$ python -q
>>> import numpy as np
>>> from numpy import linalg as LA
>>> np.set_printoptions(precision=2, suppress=True, linewidth=100)
>>> J = np.loadtxt("m.csv", delimiter=",")
>>> J
array([[-0.22, -0.6 ,  0.99],
       [-0.99,  0.5 , -0.49],
       [-0.62, -0.19,  0.77],
       [ 0.67, -0.05, -0.23],
       [ 0.65, -0.29,  0.58],
       [ 0.9 , -0.58,  0.92],
       [ 0.45, -0.64,  0.98],
       [-0.98,  0.81, -0.99],
       [-0.99,  0.52, -0.66],
       [-0.03,  0.41, -0.9 ],
       [ 1.  , -0.87,  0.99],
       [ 0.69, -0.17,  0.17],
       [ 0.24,  0.26, -0.79],
       [ 0.23, -0.34,  0.8 ],
       [ 0.67, -0.05, -0.23],
       [ 0.65, -0.54,  0.94],
       [-0.39,  0.21, -0.49],
       [ 0.95,  0.49, -0.99],
       [-0.92,  0.1 ,  0.43],
       [-0.56,  0.19, -0.34],
       [ 0.99, -0.25, -0.36],
       [ 1.  , -0.69,  0.89],
       [ 0.8 , -0.21,  0.19],
       [-0.95,  0.32, -0.24],
       [ 0.91,  0.14, -0.85]])
>>> f = np.array([0, 0])
>>> np.polyval(f, J[4])
array([0., 0., 0.])
>>> np.convolve(J[4], f)
array([0., 0., 0., 0.])
>>> m1 = np.loadtxt("dump.csv", delimiter=",")
>>> m1
array([[ -3.4 ,  -2.43,  -9.95],
       [ -3.48,  -2.41,  -9.07],
       [ -0.92,  -1.57, -10.01],
       [ -1.96,  -3.76, -10.81],
       [ -2.74,  -1.86,  -7.91],
       [ -3.37,  -0.14,  -9.77],
       [ -4.14,  -2.27, -10.64],
       [ -4.02,  -2.87,  -9.54],
       [ -3.57,  -4.33,  -9.35],
       [ -5.23,  -1.4 ,  -8.22],
       [ -3.  ,  -3.17, -10.15],
       [ -2.  ,  -3.27, -10.31],
       [ -2.76,  -3.15,  -7.96],
       [ -4.14,  -2.84, -10.31],
       [ -2.57,  -2.16,  -9.21],
       [ -2.25,  -3.52,  -9.88],
       [ -2.47,  -4.97,  -9.91],
       [ -3.08,  -4.38,  -9.24],
       [ -1.56,  -1.83,  -9.72],
       [ -2.92,  -4.15,  -9.56],
       [ -3.6 ,  -2.58,  -8.7 ],
       [ -3.14,  -3.04,  -9.32],
       [ -3.22,  -2.85,  -7.21],
       [ -3.66,  -1.57, -10.38],
       [ -4.31,  -3.43,  -8.34],
       [ -2.88,  -3.33,  -9.4 ],
       [ -1.99,  -3.38,  -7.85],
       [ -2.5 ,  -4.64,  -8.31],
       [ -2.64,  -3.47,  -8.09]])
>>> Ac = m1 - m1.mean(axis=0)
>>> Uu, sig, Vt = LA.svd(Ac, full_matrices=False)
>>> LA.matrix_rank(Ac)
np.int64(3)
>>> (np.sign(Uu[:, 0]) == np.sign(Uu[0, 0])).astype(int)
array([1, 1, 1, 0, 1, 1, 1, 1, 0, 1, 0, 0, 0, 1, 1, 0, 0, 0, 1, 0, 1, 0, 0, 1, 0, 0, 0, 0, 0])
>>> d = LA.norm(m1[:, None] - m1[None], axis=-1)
>>> LA.matrix_rank(d ** 2)
np.int64(5)
>>> (d + 1e9 * np.eye(29)).round(6).argmin(axis=1)
array([ 7, 20, 18, 11, 12, 23, 13, 13, 17, 20, 25, 15, 28,  6,  1, 11, 19, 19,  2, 17,  1, 25, 12,
        6, 20, 21, 28, 17, 12])
>>> np.unravel_index(d.round(6).argmax(), d.shape)
(np.int64(5), np.int64(16))
>>> d.mean(axis=1).argmax()
np.int64(9)
>>> W0 = np.array([[3, 6, 7, 6, 0],
...     [0, 6, 0, 0, 8],
...     [7, 1, 7, 1, 4],
...     [2, 7, 2, 6, 5],
...     [0, 9, 6, 9, 8]])
>>> Q = W0.astype(float).copy()
>>> for j in range(5):
...     Q[:, j] -= Q[:, :j] @ (Q[:, :j].T @ Q[:, j])
...     Q[:, j] /= LA.norm(Q[:, j])
... 
>>> np.round(Q.T @ Q, 2) + 0
array([[1., 0., 0., 0., 0.],
       [0., 1., 0., 0., 0.],
       [0., 0., 1., 0., 0.],
       [0., 0., 0., 1., 0.],
       [0., 0., 0., 0., 1.]])
>>> np.round(Q.T @ W0, 2) + 0
array([[ 7.87,  4.95,  9.4 ,  4.7 ,  4.83],
       [ 0.  , 13.36,  5.27, 10.23, 10.11],
       [ 0.  ,  0.  ,  4.68,  3.61, -2.71],
       [ 0.  ,  0.  ,  0.  ,  3.76, -2.76],
       [ 0.  ,  0.  ,  0.  ,  0.  ,  5.33]])
